$ ipython --no-banner

In [1]: import numpy as np

In [2]: np.set_printoptions(precision=2, suppress=True, linewidth=160)

In [3]: def rnd(a):
   ...:     return np.round(a, 2) + 0
   ...: 

In [4]: arr = np.loadtxt("layer10.csv", delimiter=",")

In [5]: arr
Out[5]: 
array([[ 5.,  4.,  6.,  6.],
       [ 3.,  2.,  4.,  4.],
       [ 3.,  2.,  4.,  4.],
       [-1., -2.,  0.,  0.],
       [ 1.,  0.,  2.,  2.],
       [ 0., -1.,  1.,  1.],
       [ 3.,  2.,  4.,  4.],
       [ 5.,  4.,  6.,  6.],
       [ 4.,  3.,  5.,  5.],
       [ 4.,  3.,  5.,  5.]])

In [6]: # column 3 repeats column 2

In [7]: dist = np.linalg.norm(arr[:, None] - arr[None], axis=-1)

In [8]: dist[:5, :5]
Out[8]: 
array([[ 0.,  4.,  4., 12.,  8.],
       [ 4.,  0.,  0.,  8.,  4.],
       [ 4.,  0.,  0.,  8.,  4.],
       [12.,  8.,  8.,  0.,  4.],
       [ 8.,  4.,  4.,  4.,  0.]])

In [9]: dist.shape
Out[9]: (10, 10)

In [10]: rnd(np.linalg.norm(arr, axis=1))
Out[10]: array([10.63,  6.71,  6.71,  2.24,  3.  ,  1.73,  6.71, 10.63,  8.66,  8.66])

In [11]: dist[1]
Out[11]: array([4., 0., 0., 8., 4., 6., 0., 4., 2., 2.])

In [12]: dist.mean(axis=1).argmax()
Out[12]: np.int64(3)

In [13]: (dist + 1e9 * np.eye(10)).round(6).argmin(axis=1)
Out[13]: array([7, 2, 1, 5, 5, 3, 1, 0, 9, 8])

In [14]: Xs = arr - arr.mean(axis=0)

In [15]: left, sigma, VT = np.linalg.svd(Xs, full_matrices=False)

In [16]: rnd(sigma)
Out[16]: array([12.35,  0.  ,  0.  ,  0.  ])

In [17]: np.linalg.matrix_rank(Xs)
Out[17]: np.int64(1)

In [18]: rnd(sigma ** 2 / (sigma ** 2).sum())
Out[18]: array([1., 0., 0., 0.])

In [19]: np.searchsorted(np.cumsum(sigma ** 2) / (sigma ** 2).sum(), 0.9) + 1
Out[19]: np.int64(1)

In [20]: rnd(Xs.mean(axis=0))
Out[20]: array([0., 0., 0., 0.])

In [21]: Xs = arr - arr.mean(axis=0)

In [22]: vecs = np.linalg.svd(Xs)[2][:2]

In [23]: Y = Xs - Xs @ vecs.T @ vecs

In [24]: np.linalg.norm(Y, axis=1).round(6).argmax()
Out[24]: np.int64(0)

In [25]: np.linalg.lstsq(arr[:-1].T, arr[-1])[2]
Out[25]: np.int32(2)

In [26]: np.unique(arr.round(6), axis=0).shape
Out[26]: (6, 4)

In [27]: np.abs(np.diag(np.linalg.qr(arr)[1])) > 1e-9
Out[27]: array([ True,  True, False, False])

In [28]: rnd(arr @ np.linalg.pinv(arr) @ arr)
Out[28]: 
array([[ 5.,  4.,  6.,  6.],
       [ 3.,  2.,  4.,  4.],
       [ 3.,  2.,  4.,  4.],
       [-1., -2.,  0.,  0.],
       [ 1.,  0.,  2.,  2.],
       [ 0., -1.,  1.,  1.],
       [ 3.,  2.,  4.,  4.],
       [ 5.,  4.,  6.,  6.],
       [ 4.,  3.,  5.,  5.],
       [ 4.,  3.,  5.,  5.]])

In [29]: r = np.linalg.matrix_rank(arr)

In [30]: r
Out[30]: np.int64(2)

In [31]: null = np.linalg.svd(arr)[2][r:].T

In [32]: np.linalg.matrix_rank(arr.T @ arr), np.linalg.matrix_rank(arr @ arr.T)
Out[32]: (np.int64(2), np.int64(2))

In [33]: rnd(arr @ null)
Out[33]: 
array([[0., 0.],
       [0., 0.],
       [0., 0.],
       [0., 0.],
       [0., 0.],
       [0., 0.],
       [0., 0.],
       [0., 0.],
       [0., 0.],
       [0., 0.]])

In [34]: [int(np.linalg.matrix_rank(arr[:, :j + 1])) for j in range(4)]
Out[34]: [1, 2, 2, 2]

In [35]: np.allclose(arr @ null, 0)
Out[35]: True

In [36]: [int(np.linalg.matrix_rank(np.delete(arr, i, axis=0))) for i in range(10)]
Out[36]: [2, 2, 2, 2, 2, 2, 2, 2, 2, 2]

In [37]: [int(np.linalg.matrix_rank(arr[:i])) for i in range(1, len(arr) + 1)]
Out[37]: [1, 2, 2, 2, 2, 2, 2, 2, 2, 2]

In [38]: E = np.load("x.npy")

In [39]: E
Out[39]: 
array([[ 0, -2,  0,  2],
       [ 2,  0, -2,  0],
       [ 0,  2,  0, -2],
       [-2,  0,  2,  0]])

In [40]: E @ np.ones(4)
Out[40]: array([0., 0., 0., 0.])

In [41]: X = np.load("test14.npy")

In [42]: X
Out[42]: 
array([[  4.52,   0.96,  -5.61,  -0.62, -11.42,  -2.93],
       [  2.66,  -2.22,  -2.56,  -1.37, -11.4 ,  11.43],
       [  5.51,  -0.78,  -2.14,  -2.17,  -8.8 ,  12.57],
       [  1.57,   1.1 ,  -3.57,  -1.74,  -9.35,  -3.13],
       [  4.9 ,  -3.02,  -3.  ,  -2.83,  -8.82,  12.33],
       [  0.89,   0.89,  -2.93,  -1.71, -10.06,  -2.09],
       [  2.62,  -2.67,  -3.1 ,  -1.45, -10.53,  12.45],
       [  1.03,   2.54,  -5.07,  -1.65, -11.1 ,  -5.13],
       [  3.85,  -1.48,  -4.02,  -0.08, -10.29,  11.82],
       [  5.16,  -2.05,  -3.63,  -1.06, -10.37,  12.4 ],
       [  5.67,  -1.91,  -2.31,  -2.84, -11.87,  13.98],
       [  2.33,   0.88,  -4.8 ,  -0.21, -13.05,  -4.32],
       [  1.66,   1.53,  -3.16,  -2.05, -10.97,  -3.62],
       [  1.42,   1.42,  -3.62,  -3.44, -10.72,  -2.67],
       [  3.94,  -0.96,  -3.91,  -2.35, -11.87,  -1.5 ],
       [  2.95,   2.22,  -4.06,  -1.48, -11.16,  -2.4 ],
       [  2.67,   0.3 ,  -5.11,  -3.35, -11.62,  -3.7 ],
       [  4.66,  -1.25,  -1.16,   0.4 , -10.53,  11.47],
       [  5.3 ,  -2.29,  -3.77,   0.64, -12.68,  10.42],
       [  3.19,   1.63,  -5.48,  -0.9 ,  -9.87,  -3.21],
       [  4.43,  -2.3 ,  -4.12,  -2.3 , -10.63,  12.29],
       [  1.51,   1.94,  -3.22,  -2.29, -11.69,  -5.04],
       [  5.92,  -1.51,  -1.34,  -1.62, -10.1 ,  11.91],
       [  4.01,  -2.85,  -5.54,  -2.19,  -8.94,  12.5 ],
       [  5.12,  -1.73,  -3.32,   0.53, -13.19,  12.33],
       [  4.02,  -0.21,  -4.71,  -1.77, -10.5 ,  -3.92],
       [  3.84,  -2.17,  -4.73,   0.32, -10.02,  13.79],
       [  2.78,  -0.89,  -1.91,  -1.92,  -8.95,  11.96],
       [  3.81,  -0.39,  -3.04,  -2.12, -12.76,  -1.04],
       [  2.91,   1.51,  -4.62,  -1.93, -12.28,  -3.92],
       [  4.82,  -3.37,  -3.48,  -2.23, -10.58,  13.01],
       [  2.47,   1.56,  -5.09,  -1.83, -11.71,  -3.12]])

In [43]: rng = np.random.default_rng(5569)

In [44]: lab = rng.permutation(6)

In [45]: Y = X[:, lab] * rng.choice([-1, 1], 6)

In [46]: Y
Out[46]: 
array([[  0.96,   0.62,  -4.52,  11.42,   5.61,   2.93],
       [ -2.22,   1.37,  -2.66,  11.4 ,   2.56, -11.43],
       [ -0.78,   2.17,  -5.51,   8.8 ,   2.14, -12.57],
       [  1.1 ,   1.74,  -1.57,   9.35,   3.57,   3.13],
       [ -3.02,   2.83,  -4.9 ,   8.82,   3.  , -12.33],
       [  0.89,   1.71,  -0.89,  10.06,   2.93,   2.09],
       [ -2.67,   1.45,  -2.62,  10.53,   3.1 , -12.45],
       [  2.54,   1.65,  -1.03,  11.1 ,   5.07,   5.13],
       [ -1.48,   0.08,  -3.85,  10.29,   4.02, -11.82],
       [ -2.05,   1.06,  -5.16,  10.37,   3.63, -12.4 ],
       [ -1.91,   2.84,  -5.67,  11.87,   2.31, -13.98],
       [  0.88,   0.21,  -2.33,  13.05,   4.8 ,   4.32],
       [  1.53,   2.05,  -1.66,  10.97,   3.16,   3.62],
       [  1.42,   3.44,  -1.42,  10.72,   3.62,   2.67],
       [ -0.96,   2.35,  -3.94,  11.87,   3.91,   1.5 ],
       [  2.22,   1.48,  -2.95,  11.16,   4.06,   2.4 ],
       [  0.3 ,   3.35,  -2.67,  11.62,   5.11,   3.7 ],
       [ -1.25,  -0.4 ,  -4.66,  10.53,   1.16, -11.47],
       [ -2.29,  -0.64,  -5.3 ,  12.68,   3.77, -10.42],
       [  1.63,   0.9 ,  -3.19,   9.87,   5.48,   3.21],
       [ -2.3 ,   2.3 ,  -4.43,  10.63,   4.12, -12.29],
       [  1.94,   2.29,  -1.51,  11.69,   3.22,   5.04],
       [ -1.51,   1.62,  -5.92,  10.1 ,   1.34, -11.91],
       [ -2.85,   2.19,  -4.01,   8.94,   5.54, -12.5 ],
       [ -1.73,  -0.53,  -5.12,  13.19,   3.32, -12.33],
       [ -0.21,   1.77,  -4.02,  10.5 ,   4.71,   3.92],
       [ -2.17,  -0.32,  -3.84,  10.02,   4.73, -13.79],
       [ -0.89,   1.92,  -2.78,   8.95,   1.91, -11.96],
       [ -0.39,   2.12,  -3.81,  12.76,   3.04,   1.04],
       [  1.51,   1.93,  -2.91,  12.28,   4.62,   3.92],
       [ -3.37,   2.23,  -4.82,  10.58,   3.48, -13.01],
       [  1.56,   1.83,  -2.47,  11.71,   5.09,   3.12]])

In [47]: left, _, VT = np.linalg.svd(X.T @ Y)

In [48]: rnd(left @ VT)
Out[48]: 
array([[ 0.,  0., -1.,  0.,  0.,  0.],
       [ 1.,  0.,  0.,  0.,  0.,  0.],
       [ 0.,  0.,  0.,  0., -1.,  0.],
       [ 0., -1.,  0.,  0.,  0.,  0.],
       [ 0.,  0.,  0., -1.,  0.,  0.],
       [ 0.,  0.,  0.,  0.,  0., -1.]])

In [49]: lab
Out[49]: array([1, 3, 0, 4, 2, 5])
